>>> import numpy as np
>>> np.set_printoptions(suppress=True, linewidth=120)
>>> F = np.load("w.npy")
>>> F
array([[ 1, -1,  1, -1],
       [ 1,  0,  0,  0],
       [ 1,  1,  1,  1]])
>>> f = np.array([1, 4])
>>> np.array([np.convolve(row, f, "same") for row in F])
array([[ 1,  3, -3,  3],
       [ 1,  4,  0,  0],
       [ 1,  5,  5,  5]])
>>> np.correlate(F[0], F[1], "full")
array([ 0,  0,  0,  1, -1,  1, -1])
>>> np.cross(F[0, :3], F[1, :3])
array([0, 1, 1])
>>> left, sv, Vt = np.linalg.svd(F, full_matrices=False)
>>> np.round(np.cumsum(sv ** 2) / np.sum(sv ** 2), 1)
array([0.5, 1. , 1. ])
>>> sv.round(1)
array([2.1, 2. , 0.7])
>>> np.round(left.T @ F @ Vt.T, 1) + 0
array([[2.1, 0. , 0. ],
       [0. , 2. , 0. ],
       [0. , 0. , 0.7]])
>>> np.round(sv / sv[0], 1)
array([1. , 0.9, 0.3])
>>> np.allclose(left * sv @ Vt, F)
True
>>> A2 = np.array([[2, 3, 0], [3, 3, 2], [3, 0, 3], [3, 3, 2]])
>>> np.einsum("ij,ij->i", F, F)
array([4, 1, 4])
>>> np.einsum("ij->j", F)
array([3, 0, 2, 0])
>>> np.einsum("ik,kj->ij", F, A2)
array([[-1, -3, -1],
       [ 2,  3,  0],
       [11,  9,  7]])
>>> np.linalg.matrix_rank(np.vstack([F, A2.T]))
np.int64(3)
>>> np.vstack([F, A2.T]).shape
(6, 4)
>>> F @ A2
array([[-1, -3, -1],
       [ 2,  3,  0],
       [11,  9,  7]])
>>> X = np.load("data.npy")
>>> X
array([[ 7., -1.,  0.,  0.,  0.,  0.],
       [-1.,  9., -1.,  0.,  0.,  0.],
       [ 0., -1., -1., -1.,  0.,  0.],
       [ 0.,  0., -1., -3., -1.,  0.],
       [ 0.,  0.,  0., -1.,  6., -1.],
       [ 0.,  0.,  0.,  0., -1., -5.]])
>>> rng = np.random.default_rng(5936)
>>> lab = rng.permutation(6)
>>> lab
array([4, 0, 2, 3, 5, 1])
>>> A2 = X[lab][:, lab]
>>> A2
array([[ 6.,  0.,  0., -1., -1.,  0.],
       [ 0.,  7.,  0.,  0.,  0., -1.],
       [ 0.,  0., -1., -1.,  0., -1.],
       [-1.,  0., -1., -3.,  0.,  0.],
       [-1.,  0.,  0.,  0., -5.,  0.],
       [ 0., -1., -1.,  0.,  0.,  9.]])
>>> np.diag(A2)
array([ 6.,  7., -1., -3., -5.,  9.])
>>> np.trace(A2)
np.float64(13.0)
>>> E = -3 * np.eye(6) + np.ones((6, 6))
>>> E
array([[-2.,  1.,  1.,  1.,  1.,  1.],
       [ 1., -2.,  1.,  1.,  1.,  1.],
       [ 1.,  1., -2.,  1.,  1.,  1.],
       [ 1.,  1.,  1., -2.,  1.,  1.],
       [ 1.,  1.,  1.,  1., -2.,  1.],
       [ 1.,  1.,  1.,  1.,  1., -2.]])
>>> # equal to its transpose
>>> f = np.array([-4, -1, -1])
>>> np.convolve(E[3], f)
array([-4., -5., -6.,  6., -3., -3., -2., -1.])
>>> np.cross(E[3, :3], E[5, :3])
array([0., 0., 0.])
>>> np.correlate(E[3], E[5], "full")
array([-2., -1.,  0.,  7., -1.,  0.,  2.,  1.,  0.,  2.,  1.])
>>> mat = np.array([[-3.0, 0.0], [0.0, 1.0]])
>>> mat
array([[-3.,  0.],
       [ 0.,  1.]])
>>> def softmax(z):
...     e = np.exp(z - z.max(axis=-1, keepdims=True))
...     return e / e.sum(axis=-1, keepdims=True)
... 
>>> np.round(softmax(10 * mat[1]), 1) + 0
array([0., 1.])
>>> np.round(softmax(mat[1] + -3), 1)
array([0.3, 0.7])
>>> att = mat @ mat.T / np.sqrt(2)
>>> softmax(att).round(6).argmax(axis=1)
array([0, 1])
>>> np.round(softmax(att), 1) + 0
array([[1. , 0. ],
       [0.3, 0.7]])
>>> A2 = np.linalg.inv(mat)
>>> np.allclose(A2, mat.T)
False
>>> round(np.linalg.cond(mat), 1)
np.float64(3.0)
>>> feats = np.array([[3, 2, 1], [2, 3, 2], [1, 2, 3]])
>>> feats
array([[3, 2, 1],
       [2, 3, 2],
       [1, 2, 3]])
>>> q, R = np.linalg.qr(feats)
>>> np.round(q.T @ q, 1) + 0
array([[1., 0., 0.],
       [0., 1., 0.],
       [0., 0., 1.]])
>>> np.round(q @ R, 1)
array([[3., 2., 1.],
       [2., 3., 2.],
       [1., 2., 3.]])
>>> q.shape, R.shape
((3, 3), (3, 3))
>>> np.allclose(R.T @ R, feats.T @ feats)
True
>>> np.trace(q @ q.T)
np.float64(3.0)
>>> round(float(abs(R[0, 0])), 1), np.round(np.linalg.norm(feats[:, 0]), 1)
(3.7, np.float64(3.7))
>>> np.kron(np.eye(2, dtype=int), feats)
array([[3, 2, 1, 0, 0, 0],
       [2, 3, 2, 0, 0, 0],
       [1, 2, 3, 0, 0, 0],
       [0, 0, 0, 3, 2, 1],
       [0, 0, 0, 2, 3, 2],
       [0, 0, 0, 1, 2, 3]])
>>> round(float(np.linalg.det(2 * feats)), 1), round(float(np.linalg.det(feats)), 1)
(64.0, 8.0)
>>> np.einsum("ii->", feats)
np.int64(9)
>>> np.einsum("ij,ji->", feats, feats)
np.int64(45)
>>> round(np.linalg.det(feats[::-1]), 1)
np.float64(-8.0)
>>> round(np.linalg.det(feats.T), 1)
np.float64(8.0)
>>> np.round(np.linalg.eigvals(feats).sum().real, 1)
np.float64(9.0)
>>> np.round(np.linalg.eigvals(feats), 1)
array([6.4, 2. , 0.6])
>>> np.round(np.poly(feats), 1)
array([ 1., -9., 18., -8.])
>>> np.allclose(feats, feats.T)
True
>>> (feats - feats.T) / 2
array([[0., 0., 0.],
       [0., 0., 0.],
       [0., 0., 0.]])
>>> np.linalg.determinant(feats)
Traceback (most recent call last):
  File "<python-input-68>", line 1, in <module>
    np.linalg.determinant(feats)
    ^^^^^^^^^^^^^^^^^^^^^
AttributeError: module 'numpy.linalg' has no attribute 'determinant'
>>> np.round(np.abs(np.linalg.eigvals(feats)).max(), 1)
np.float64(6.4)
>>> round(np.linalg.det(feats), 1)
np.float64(8.0)
>>> vec = np.array([-7, -8, 3])
>>> rhs = feats @ vec
>>> coef, lr = np.zeros(3), 1 / np.linalg.norm(feats, 2) ** 2
>>> for i in range(8):
...     coef -= lr * feats.T @ (feats @ coef - rhs)
...     if i % 2 == 0: print(i, round(np.linalg.norm(feats @ coef - rhs), 1))
... 
0 13.0
2 10.7
4 8.8
6 7.3
>>> coef.round(1)
array([-6.6, -4.9, -1. ])
>>> vec = np.array([1, 3, 2])
>>> np.einsum("ij,j->i", feats, vec)
array([11, 15, 13])
>>> feats @ (2 * vec)
array([22, 30, 26])
>>> np.linalg.norm(feats @ vec) <= np.linalg.norm(feats, 2) * np.linalg.norm(vec) + 1e-9
np.True_
>>> (feats * vec).sum(axis=1)
array([11, 15, 13])
>>> arr = np.load("sample18.npy")
>>> arr
array([[ -5,   8,   7,   5,   3,   9,  -3],
       [  0,  14,  12,  10,   3,   9,  -7],
       [  5,   6,  11,   1,  11,   3,   1],
       [ -2,   0,  14,  -1,  20,   9,   4],
       [ -1,  -8,   9,   8,  19,   0,   8],
       [  5, -12,   4,   5,  14,  -8,  15],
       [  5, -21,   7,  -1,   7,  -5,  22],
       [  1, -16,  14,  -8,  13,   4,  17],
       [  3, -21,  17,  -6,  22,  13,  19],
       [  1, -27,  19,  -1,  30,  18,  26],
       [  0, -25,  24,   5,  33,  20,  21],
       [ -8, -32,  28,   5,  29,  13,  30],
       [ -4, -34,  23,  10,  30,  12,  22],
       [  1, -34,  28,  14,  26,  19,  22],
       [  1, -26,  26,   6,  28,  28,  22],
       [  9, -34,  18,   6,  28,  19,  16],
       [ 18, -41,  12,   5,  27,  26,  17]])
>>> vec = np.array([1, 1, 0, 0, 2, 1, 2])
>>> rhs = arr @ vec
>>> np.round(np.linalg.lstsq(arr, rhs)[0], 1) + 0
array([1., 1., 0., 0., 2., 1., 2.])
>>> np.round(np.linalg.solve(arr.T @ arr, arr.T @ rhs), 1) + 0
array([1., 1., 0., 0., 2., 1., 2.])
>>> np.round(np.linalg.pinv(arr) @ arr, 1) + 0
array([[1., 0., 0., 0., 0., 0., 0.],
       [0., 1., 0., 0., 0., 0., 0.],
       [0., 0., 1., 0., 0., 0., 0.],
       [0., 0., 0., 1., 0., 0., 0.],
       [0., 0., 0., 0., 1., 0., 0.],
       [0., 0., 0., 0., 0., 1., 0.],
       [0., 0., 0., 0., 0., 0., 1.]])
>>> rhs = rhs + 0.3 * rng.normal(size=17)
>>> rhs.round(1)
array([ 12.3,  15.1,  38.1,  54.6,  44.5,  42.8,  36.9,  48.8,  76.7, 103.6, 103. ,  91.3,  78.2,  82.1, 102.9,  82. ,
        91.2])
>>> coef, *_ = np.linalg.lstsq(arr, rhs)
>>> coef.round()
array([1., 1., 0., 0., 2., 1., 2.])
>>> round(float(np.linalg.norm(rhs - arr @ coef)), 1)
0.7
>>> np.round(arr.T @ (rhs - arr @ coef), 1) + 0
array([0., 0., 0., 0., 0., 0., 0.])
>>> m1 = np.loadtxt("mat.csv", delimiter=",")
>>> m1
array([[1.3, 0. , 1. , 0. , 0. , 0. ],
       [2. , 0.3, 2. , 1. , 1. , 1. ],
       [3. , 3. , 0.3, 2. , 2. , 0. ],
       [1. , 3. , 3. , 0.3, 0. , 1. ],
       [0. , 1. , 0. , 3. , 1.3, 0. ],
       [1. , 0. , 1. , 0. , 0. , 0.3]])
>>> lab = rng.permutation(6)
>>> lab
array([5, 0, 4, 3, 2, 1])
>>> A2 = m1[lab][:, lab]
>>> np.round(np.sort(np.abs(np.linalg.eigvals(A2))), 1)
array([0.3, 0.6, 1.4, 1.4, 2. , 6.3])
>>> round(float(np.linalg.det(A2)), 1), round(float(np.linalg.det(m1[lab])), 1)
(-4.9, 4.9)
>>> np.allclose(A2, m1)
False
>>> np.trace(A2)
np.float64(3.8)
>>> A2 = np.linalg.inv(m1)
>>> np.round(np.linalg.inv(A2), 1) + 0
array([[1.3, 0. , 1. , 0. , 0. , 0. ],
       [2. , 0.3, 2. , 1. , 1. , 1. ],
       [3. , 3. , 0.3, 2. , 2. , 0. ],
       [1. , 3. , 3. , 0.3, 0. , 1. ],
       [0. , 1. , 0. , 3. , 1.3, 0. ],
       [1. , 0. , 1. , 0. , 0. , 0.3]])
>>> np.round(m1 @ A2, 1) + 0
array([[1., 0., 0., 0., 0., 0.],
       [0., 1., 0., 0., 0., 0.],
       [0., 0., 1., 0., 0., 0.],
       [0., 0., 0., 1., 0., 0.],
       [0., 0., 0., 0., 1., 0.],
       [0., 0., 0., 0., 0., 1.]])
>>> A2.round(1) + 0
array([[-1.1, -0.7,  0.3, -0.3,  0. ,  3. ],
       [-0.4, -0.3,  0.2,  0.2,  0. ,  0.5],
       [ 2.4,  0.9, -0.4,  0.3, -0.1, -4. ],
       [-1.2, -0.8,  0. , -0.1,  0.6,  3.3],
       [ 3.1,  2.2, -0.2,  0.2, -0.6, -8. ],
       [-4.4, -0.7,  0.3, -0.3,  0. ,  6.4]])
>>> round(np.linalg.cond(m1), 1)
np.float64(95.7)
>>> np.allclose(A2, m1.T)
False
>>> (np.abs(A2) > 1e-9).astype(int)
array([[1, 1, 1, 1, 1, 1],
       [1, 1, 1, 1, 1, 1],
       [1, 1, 1, 1, 1, 1],
       [1, 1, 1, 1, 1, 1],
       [1, 1, 1, 1, 1, 1],
       [1, 1, 1, 1, 1, 1]])
>>> f, r1 = m1[2], m1[4]
>>> f @ r1
np.float64(11.6)
>>> np.round(f @ f, 1)
np.float64(26.1)
>>> pr = (f @ r1) / (f @ f) * f
>>> round(np.linalg.norm(f + r1) ** 2 + np.linalg.norm(f - r1) ** 2, 1)
np.float64(75.6)
>>> np.round(r1 - pr, 1)
array([-1.3, -0.3, -0.1,  2.1,  0.4,  0. ])
>>> np.round(np.outer(f, r1), 1)
array([[0. , 3. , 0. , 9. , 3.9, 0. ],
       [0. , 3. , 0. , 9. , 3.9, 0. ],
       [0. , 0.3, 0. , 0.9, 0.4, 0. ],
       [0. , 2. , 0. , 6. , 2.6, 0. ],
       [0. , 2. , 0. , 6. , 2.6, 0. ],
       [0. , 0. , 0. , 0. , 0. , 0. ]])
>>> pr.round(1)
array([1.3, 1.3, 0.1, 0.9, 0.9, 0. ])
>>> np.round((r1 - pr) @ f, 1)
np.float64(0.0)
>>> A2 = np.array([[1, 1], [1, -1]])
>>> M = np.kron(A2, np.kron(A2, A2))[rng.permutation(8)][:5]
>>> M
array([[ 1,  1,  1,  1, -1, -1, -1, -1],
       [ 1, -1,  1, -1, -1,  1, -1,  1],
       [ 1, -1, -1,  1,  1, -1, -1,  1],
       [ 1,  1, -1, -1, -1, -1,  1,  1],
       [ 1, -1, -1,  1, -1,  1,  1, -1]])
>>> low = np.linalg.cholesky(feats)
>>> low.round(1)
array([[1.7, 0. , 0. ],
       [1.2, 1.3, 0. ],
       [0.6, 1. , 1.3]])
>>> np.linalg.eigvalsh(feats).min() > 0
np.True_
>>> round(np.prod(np.diag(low)) ** 2, 1), round(np.linalg.det(feats), 1)
(np.float64(8.0), np.float64(8.0))
>>> np.round(feats / np.sqrt(np.outer(np.diag(feats), np.diag(feats))), 1)
array([[1. , 0.7, 0.3],
       [0.7, 1. , 0.7],
       [0.3, 0.7, 1. ]])
>>> vec = np.array([-9, -6, 0])
>>> h1 = np.maximum(feats @ vec, 0)
>>> np.tanh(feats @ vec)
array([-1., -1., -1.])
>>> np.maximum(feats @ vec, 0) - np.maximum(-feats @ vec, 0)
array([-39, -36, -21])
>>> feats * (h1 > 1e-9)[:, None]
array([[0, 0, 0],
       [0, 0, 0],
       [0, 0, 0]])
>>> feats.T @ h1
array([0, 0, 0])
>>> f, r1 = E[5], E[3]
>>> f @ f
np.float64(9.0)
>>> f @ r1
np.float64(0.0)
>>> pr = (f @ r1) / (f @ f) * f
>>> r1 - pr
array([ 1.,  1.,  1., -2.,  1.,  1.])
>>> np.outer(f, r1)
array([[ 1.,  1.,  1., -2.,  1.,  1.],
       [ 1.,  1.,  1., -2.,  1.,  1.],
       [ 1.,  1.,  1., -2.,  1.,  1.],
       [ 1.,  1.,  1., -2.,  1.,  1.],
       [ 1.,  1.,  1., -2.,  1.,  1.],
       [-2., -2., -2.,  4., -2., -2.]])
>>> (r1 - pr) @ f
np.float64(0.0)
>>> pr
array([ 0.,  0.,  0.,  0.,  0., -0.])
>>> ev, evecs = np.linalg.eigh(X)
>>> vec = np.array([-1, 0, 3, 0, -3, 2])
>>> np.round(np.linalg.eigvalsh(X[1:, 1:]), 1)
array([-5.1, -3.5, -0.7,  6.2,  9.1])
>>> np.round(evecs * np.maximum(ev, 0) @ evecs.T, 1) + 0
array([[ 7. , -1. ,  0. ,  0. ,  0. ,  0. ],
       [-1. ,  9. , -0.9,  0.1,  0. ,  0. ],
       [ 0. , -0.9,  0.1,  0. ,  0.1,  0. ],
       [ 0. ,  0.1,  0. ,  0.1, -0.7,  0.1],
       [ 0. ,  0. ,  0.1, -0.7,  6.1, -0.5],
       [ 0. ,  0. ,  0. ,  0.1, -0.5,  0. ]])
>>> np.round(vec @ X @ vec / (vec @ vec), 1), np.round(ev[0], 1), np.round(ev[-1], 1)
(np.float64(1.9), np.float64(-5.1), np.float64(9.5))
>>> np.abs(X).sum(axis=1).max(), np.round(np.abs(ev).max(), 1)
(np.float64(11.0), np.float64(9.5))
>>> np.round(evecs * np.abs(ev) @ evecs.T, 1) + 0
array([[ 7. , -1. ,  0. ,  0. ,  0. ,  0. ],
       [-1. ,  9. , -0.8,  0.1,  0. ,  0. ],
       [ 0. , -0.8,  1.2,  1. ,  0.2,  0. ],
       [ 0. ,  0.1,  1. ,  3.1, -0.3,  0.1],
       [ 0. ,  0. ,  0.2, -0.3,  6.2, -0.1],
       [ 0. ,  0. ,  0. ,  0.1, -0.1,  5.1]])
>>> vec @ X @ vec
np.float64(44.0)
